$ ipython --no-banner

In [1]: import numpy as np

In [2]: import numpy.linalg as la

In [3]: np.set_printoptions(suppress=True, linewidth=160)

In [4]: E = np.load("dump.npy")

In [5]: E
Out[5]: 
array([[-92,  -2,   0,   0,  -1],
       [ -1, -51,   1,   2,  -1],
       [ -2,   1,  92,   2,   1],
       [  0,  -2,  -1, -22,  -1],
       [ -2,  -2,  -1,   1, -91]])

In [6]: u, v = E[0], E[1]

In [7]: u @ u
Out[7]: np.int64(8469)

In [8]: p = (u @ v) / (u @ u) * u

In [9]: np.round((v - p) @ u, 3)
Out[9]: np.float64(-0.0)

In [10]: np.outer(u, v)
Out[10]: 
array([[  92, 4692,  -92, -184,   92],
       [   2,  102,   -2,   -4,    2],
       [   0,    0,    0,    0,    0],
       [   0,    0,    0,    0,    0],
       [   1,   51,   -1,   -2,    1]])

In [11]: A2 = la.inv(E)

In [12]: (np.abs(A2) > 1e-9).astype(int)
Out[12]: 
array([[1, 1, 1, 1, 1],
       [1, 1, 1, 1, 1],
       [1, 1, 1, 1, 1],
       [1, 1, 1, 1, 1],
       [1, 1, 1, 1, 1]])

In [13]: A2.round(3) + 0
Out[13]: 
array([[-0.011,  0.   ,  0.   ,  0.   ,  0.   ],
       [ 0.   , -0.02 ,  0.   , -0.002,  0.   ],
       [ 0.   ,  0.   ,  0.011,  0.001,  0.   ],
       [ 0.   ,  0.002, -0.001, -0.045,  0.   ],
       [ 0.   ,  0.   ,  0.   ,  0.   , -0.011]])

In [14]: np.round(la.det(E) * la.det(A2), 3)
Out[14]: np.float64(1.0)

In [15]: np.round(la.inv(A2), 3) + 0
Out[15]: 
array([[-92.,  -2.,   0.,   0.,  -1.],
       [ -1., -51.,   1.,   2.,  -1.],
       [ -2.,   1.,  92.,   2.,   1.],
       [  0.,  -2.,  -1., -22.,  -1.],
       [ -2.,  -2.,  -1.,   1., -91.]])

In [16]: np.round(E @ A2, 3) + 0
Out[16]: 
array([[1., 0., 0., 0., 0.],
       [0., 1., 0., 0., 0.],
       [0., 0., 1., 0., 0.],
       [0., 0., 0., 1., 0.],
       [0., 0., 0., 0., 1.]])

In [17]: np.einsum("ij,ji->", E, E)
Out[17]: np.int64(28292)

In [18]: np.round(la.eigvals(E).sum().real, 3)
Out[18]: np.float64(-164.0)

In [19]: np.kron(np.eye(2, dtype=int), E)
Out[19]: 
array([[-92,  -2,   0,   0,  -1,   0,   0,   0,   0,   0],
       [ -1, -51,   1,   2,  -1,   0,   0,   0,   0,   0],
       [ -2,   1,  92,   2,   1,   0,   0,   0,   0,   0],
       [  0,  -2,  -1, -22,  -1,   0,   0,   0,   0,   0],
       [ -2,  -2,  -1,   1, -91,   0,   0,   0,   0,   0],
       [  0,   0,   0,   0,   0, -92,  -2,   0,   0,  -1],
       [  0,   0,   0,   0,   0,  -1, -51,   1,   2,  -1],
       [  0,   0,   0,   0,   0,  -2,   1,  92,   2,   1],
       [  0,   0,   0,   0,   0,   0,  -2,  -1, -22,  -1],
       [  0,   0,   0,   0,   0,  -2,  -2,  -1,   1, -91]])

In [20]: u = np.array([-5, 0])

In [21]: np.convolve(E[3], u)
Out[21]: array([  0,  10,   5, 110,   5,   0])

In [22]: np.correlate(E[3], E[1], "full")
Out[22]: array([   0,    2,   -3,   18,   58,   29, 1122,   73,    1])

In [23]: np.cross(E[3, :3], E[1, :3])
Out[23]: array([-53,   1,  -2])

In [24]: np.polyval(u, E[3])
Out[24]: array([  0,  10,   5, 110,   5])

In [25]: A2 = E[0, 0] * E[1:] - np.outer(E[1:, 0], E[0])

In [26]: A2
Out[26]: 
array([[    0,  4690,   -92,  -184,    91],
       [    0,   -96, -8464,  -184,   -94],
       [    0,   184,    92,  2024,    92],
       [    0,   180,    92,   -92,  8370]])

In [27]: np.flatnonzero(~A2.round(6).any(axis=1))
Out[27]: array([], dtype=int64)

In [28]: la.matrix_rank(A2), la.matrix_rank(E)
Out[28]: (np.int64(4), np.int64(5))

In [29]: J = np.loadtxt("arr.csv", delimiter=",")

In [30]: J
Out[30]: 
array([[  0.,   0.,   0.,   0.,   0.,   0.],
       [  0.,   0.,   0.,   0.,   0.,   0.],
       [  4.,   8.,  -2.,   6.,   4.,   2.],
       [ -7.,  -3.,   0.,   4.,  -9.,   1.],
       [  4.,   3.,  -7.,   4.,  -7.,  -5.],
       [  0.,   1.,  -2.,   9.,  -1.,   1.],
       [  4.,   8.,  -2.,   6.,   4.,   2.],
       [ -3.,   1., -10.,   5.,   0.,  -7.],
       [  4.,   9.,  -4.,  15.,   3.,   3.],
       [  0.,  -9.,   9.,  -2.,  -3.,  -7.],
       [  0.,   0.,   0.,   0.,   0.,   0.],
       [  1.,   8., -10.,   2.,   5.,  -6.],
       [  0., -10.,  11., -11.,  -2.,  -8.]])

In [31]: dist = la.norm(J[:, None] - J[None], axis=-1)

In [32]: dist.shape
Out[32]: (13, 13)

In [33]: np.flatnonzero(dist[9] < dist.mean() / 2)
Out[33]: array([9])

In [34]: dist[:5, :5].round(3)
Out[34]: 
array([[ 0.   ,  0.   , 11.832, 12.49 , 12.806],
       [ 0.   ,  0.   , 11.832, 12.49 , 12.806],
       [11.832, 11.832,  0.   , 20.494, 14.967],
       [12.49 , 12.49 , 20.494,  0.   , 15.684],
       [12.806, 12.806, 14.967, 15.684,  0.   ]])

In [35]: dist.mean(axis=1).argmax()
Out[35]: np.int64(12)

In [36]: np.round(la.norm(J, axis=1), 3)
Out[36]: array([ 0.   ,  0.   , 11.832, 12.49 , 12.806,  9.381, 11.832, 13.565, 18.868, 14.967,  0.   , 15.166, 20.248])

In [37]: np.round(la.norm(J - J.mean(axis=0), axis=1), 3)
Out[37]: array([ 3.96 ,  3.96 , 10.122, 12.594, 10.068,  6.793, 10.122, 10.919, 16.153, 16.384,  3.96 , 13.02 , 22.627])

In [38]: M = np.load("sample19.npy")

In [39]: M
Out[39]: 
array([[-3,  0, -3, -9,  0, -9],
       [-1, -2, -1, -3, -6, -3],
       [-2, -2, -3, -6, -6, -9],
       [ 3,  0,  3, -9,  0, -9],
       [ 1,  2,  1, -3, -6, -3],
       [ 2,  2,  3, -6, -6, -9]])

In [40]: rng = np.random.default_rng(261430)

In [41]: idx = rng.permutation(6)

In [42]: A2 = M[:, idx] * rng.choice([-1, 1], 6)

In [43]: A2
Out[43]: 
array([[ 0, -9,  0, -3,  9,  3],
       [-6, -3, -2, -1,  3,  1],
       [-6, -9, -2, -3,  6,  2],
       [ 0, -9,  0,  3,  9, -3],
       [-6, -3,  2,  1,  3, -1],
       [-6, -9,  2,  3,  6, -2]])

In [44]: Uu, _, Vt = la.svd(M.T @ A2)

In [45]: np.round(Uu @ Vt, 3) + 0
Out[45]: 
array([[ 0.,  0.,  0.,  0.,  0., -1.],
       [ 0.,  0.,  1.,  0.,  0.,  0.],
       [ 0.,  0.,  0.,  1.,  0.,  0.],
       [ 0.,  0.,  0.,  0., -1.,  0.],
       [ 1.,  0.,  0.,  0.,  0.,  0.],
       [ 0.,  1.,  0.,  0.,  0.,  0.]])

In [46]: np.round(la.lstsq(M, A2)[0], 3) + 0
Out[46]: 
array([[ 0.,  0.,  0.,  0.,  0., -1.],
       [ 0.,  0.,  1.,  0.,  0.,  0.],
       [ 0.,  0.,  0.,  1.,  0.,  0.],
       [ 0.,  0.,  0.,  0., -1.,  0.],
       [ 1.,  0.,  0.,  0.,  0.,  0.],
       [ 0.,  1.,  0.,  0.,  0.,  0.]])

In [47]: u = np.array([3, -2, -1, 1, 0, 0])

In [48]: A2 = M + np.outer(u, np.eye(6)[1])

In [49]: la.matrix_rank(la.inv(A2) - la.inv(M), tol=1e-8)
Out[49]: np.int64(1)

In [50]: round(la.det(A2) / la.det(M), 3), round(float(1 + la.solve(M, u)[1]), 3)
Out[50]: (np.float64(1.667), 1.667)

In [51]: la.matrix_rank(A2 - M)
Out[51]: np.int64(1)

In [52]: F = np.load("m.npy")

In [53]: F
Out[53]: 
array([[ 1, -2,  4],
       [ 1, -1,  1],
       [ 1,  0,  0],
       [ 1,  1,  1],
       [ 1,  2,  4],
       [ 1,  3,  9],
       [ 1,  4, 16]])

In [54]: G = F.T @ F

In [55]: np.round(la.eigvalsh(G)[::-1], 3)
Out[55]: array([397.318,  12.317,   3.364])

In [56]: (F @ F.T).shape
Out[56]: (7, 7)

In [57]: np.trace(G), (F ** 2).sum()
Out[57]: (np.int64(413), np.int64(413))

In [58]: G
Out[58]: 
array([[  7,   7,  35],
       [  7,  35,  91],
       [ 35,  91, 371]])

In [59]: x0 = np.array([3, 5, 2])

In [60]: target = F @ x0

In [61]: np.round(la.pinv(F) @ F, 3) + 0
Out[61]: 
array([[1., 0., 0.],
       [0., 1., 0.],
       [0., 0., 1.]])

In [62]: target
Out[62]: array([ 1,  0,  3, 10, 21, 36, 55])

In [63]: target = target + 0.05 * rng.normal(size=7)

In [64]: target.round(3)
Out[64]: array([ 1.067,  0.035,  3.05 ,  9.959, 20.995, 35.985, 54.916])

In [65]: coef, *_ = la.lstsq(F, target)

In [66]: coef.round()
Out[66]: array([3., 5., 2.])

In [67]: hat = F @ la.solve(F.T @ F, F.T)

In [68]: hat.round(3) + 0
Out[68]: 
array([[ 0.762,  0.357,  0.071, -0.095, -0.143, -0.071,  0.119],
       [ 0.357,  0.286,  0.214,  0.143,  0.071,  0.   , -0.071],
       [ 0.071,  0.214,  0.286,  0.286,  0.214,  0.071, -0.143],
       [-0.095,  0.143,  0.286,  0.333,  0.286,  0.143, -0.095],
       [-0.143,  0.071,  0.214,  0.286,  0.286,  0.214,  0.071],
       [-0.071,  0.   ,  0.071,  0.143,  0.214,  0.286,  0.357],
       [ 0.119, -0.071, -0.143, -0.095,  0.071,  0.357,  0.762]])

In [69]: np.round(np.diag(hat), 3)
Out[69]: array([0.762, 0.286, 0.286, 0.333, 0.286, 0.286, 0.762])

In [70]: np.round((np.eye(7) - hat) @ F, 3) + 0
Out[70]: 
array([[0., 0., 0.],
       [0., 0., 0.],
       [0., 0., 0.],
       [0., 0., 0.],
       [0., 0., 0.],
       [0., 0., 0.],
       [0., 0., 0.]])
